$ python3 -q
>>> import numpy as np
>>> np.set_printoptions(precision=2, suppress=True, linewidth=120, floatmode="fixed")
>>> Y = np.array([[0, 2, 1, 0, 1],
...     [0, 2, 0, 2, 2],
...     [0, 1, 3, 1, 2],
...     [1, 3, 2, 2, 3],
...     [0, 0, 3, 2, 2]])
>>> M = np.triu(Y, 1)
>>> M
array([[0, 2, 1, 0, 1],
       [0, 0, 0, 2, 2],
       [0, 0, 0, 1, 2],
       [0, 0, 0, 0, 3],
       [0, 0, 0, 0, 0]])
>>> # triangular, det is the product of the diagonal
>>> Uu, sv, Vh = np.linalg.svd(M)
>>> V = Vh[:(sv > 1e-8).sum()]
>>> rng = np.random.default_rng(74911)
>>> x = M[2] + -1 * M[0] + rng.integers(2) * np.eye(5)[0]
>>> x
array([ 1.00, -2.00, -1.00,  1.00,  1.00])
>>> np.allclose(V.T @ V @ x, x)
False
>>> np.linalg.matrix_rank(np.vstack([M, x]))
np.int64(4)
>>> np.diag(V.T @ V)
array([0.00, 0.80, 0.20, 1.00, 1.00])
>>> np.round(np.linalg.norm(x - V.T @ V @ x), 2)
np.float64(1.0)
>>> th = np.radians(141)
>>> Rm = np.eye(5)
>>> Rm[0, 0] = Rm[2, 2] = np.cos(th)
>>> Rm[0, 2], Rm[2, 0] = -np.sin(th), np.sin(th)
>>> Rm
array([[-0.78,  0.00, -0.63,  0.00,  0.00],
       [ 0.00,  1.00,  0.00,  0.00,  0.00],
       [ 0.63,  0.00, -0.78,  0.00,  0.00],
       [ 0.00,  0.00,  0.00,  1.00,  0.00],
       [ 0.00,  0.00,  0.00,  0.00,  1.00]])
>>> Y = M @ Rm.T
>>> np.abs(Y - M).max(axis=0)
array([0.63, 0.00, 1.78, 0.00, 0.00])
>>> np.round(np.linalg.svd(M, compute_uv=False), 2) + 0, np.round(np.linalg.svd(Y, compute_uv=False), 2) + 0
(array([4.54, 2.24, 1.54, 0.00, 0.00]), array([4.54, 2.24, 1.54, 0.00, 0.00]))
>>> np.unique(M.round(6), axis=0).shape
(5, 5)
>>> np.round(np.trace(np.linalg.pinv(M) @ M), 2)
np.float64(3.0)
>>> lab = rng.permutation(5)
>>> lab
array([2, 0, 4, 3, 1])
>>> Y = M[lab][:, lab]
>>> Y
array([[0, 0, 2, 1, 0],
       [1, 0, 1, 0, 2],
       [0, 0, 0, 0, 0],
       [0, 0, 3, 0, 0],
       [0, 0, 2, 2, 0]])
>>> np.sort(np.abs(np.linalg.eigvals(Y)))
array([0.00, 0.00, 0.00, 0.00, 0.00])
>>> Uu, sv, Vh = np.linalg.svd(Y)
>>> V = Vh[:(sv > 1e-8).sum()]
>>> x = Y[0] + 2 * Y[3] + rng.integers(2) * np.eye(5)[3]
>>> x
array([0.00, 0.00, 8.00, 2.00, 0.00])
>>> np.round(V.T @ V, 2) + 0
array([[0.20, 0.00, 0.00, 0.00, 0.40],
       [0.00, 0.00, 0.00, 0.00, 0.00],
       [0.00, 0.00, 1.00, 0.00, 0.00],
       [0.00, 0.00, 0.00, 1.00, 0.00],
       [0.40, 0.00, 0.00, 0.00, 0.80]])
>>> np.round(np.linalg.norm(x - V.T @ V @ x), 2)
np.float64(0.0)
>>> np.round(np.diag(V.T @ V), 2) + 0
array([0.20, 0.00, 1.00, 1.00, 0.80])
>>> m1 = np.loadtxt("x.csv", delimiter=",")
>>> m1
array([[ 6.00,  5.00,  8.00,  6.00,  3.00,  3.00],
       [ 5.00, 10.00,  3.00,  5.00,  6.00,  6.00],
       [ 8.00,  3.00, 13.00,  8.00,  2.00,  2.00],
       [ 6.00,  5.00,  8.00,  6.00,  3.00,  3.00],
       [ 3.00,  6.00,  2.00,  3.00,  5.00,  5.00],
       [ 3.00,  6.00,  2.00,  3.00,  5.00,  5.00]])
>>> np.unique(m1.round(6), axis=0).shape
(4, 6)
>>> Uu, sv, Vh = np.linalg.svd(m1)
>>> V = Vh[:(sv > 1e-8).sum()]
>>> x = m1[5] + -3 * m1[1] + rng.integers(2) * np.eye(6)[4]
>>> x
array([-12.00, -24.00,  -7.00, -12.00, -12.00, -13.00])
>>> np.allclose(V.T @ V @ x, x)
False
>>> np.diag(V.T @ V)
array([0.23, 0.84, 0.69, 0.23, 0.50, 0.50])
>>> round(np.linalg.norm(x - V.T @ V @ x), 2)
np.float64(0.71)
>>> V.T @ V
array([[ 0.23,  0.20,  0.29,  0.23, -0.02, -0.02],
       [ 0.20,  0.84, -0.22,  0.20,  0.02,  0.02],
       [ 0.29, -0.22,  0.69,  0.29,  0.02,  0.02],
       [ 0.23,  0.20,  0.29,  0.23, -0.02, -0.02],
       [-0.02,  0.02,  0.02, -0.02,  0.50,  0.50],
       [-0.02,  0.02,  0.02, -0.02,  0.50,  0.50]])
>>> np.argsort(-np.linalg.norm(m1, axis=0).round(6), kind="stable")[:3]
array([2, 1, 0])
>>> np.round(np.linalg.norm(m1, 2) / np.linalg.norm(m1), 2)
np.float64(0.93)
>>> data = np.load("mat.npy")
>>> data
array([[ 89.94, -14.82, -74.98,   5.02,  -9.85],
       [ -5.03,   5.88,   9.99,  -9.02, -10.00],
       [ -6.07, -35.90,   2.97,  50.89,  -5.88],
       [ 27.07,   1.93, -23.90,  -7.01,   2.05],
       [ 63.13, -29.92, -47.96,  29.02, -21.91]])
>>> round(float(np.linalg.norm(data, 2) / np.linalg.norm(data)), 2)
0.9
>>> np.argsort(-np.linalg.norm(data, axis=0).round(6), kind="stable")[:3]
array([0, 2, 3])
>>> np.linalg.matrix_rank(data, rtol=0.1)
np.int64(3)
>>> np.linalg.cond(data) > 100
np.True_
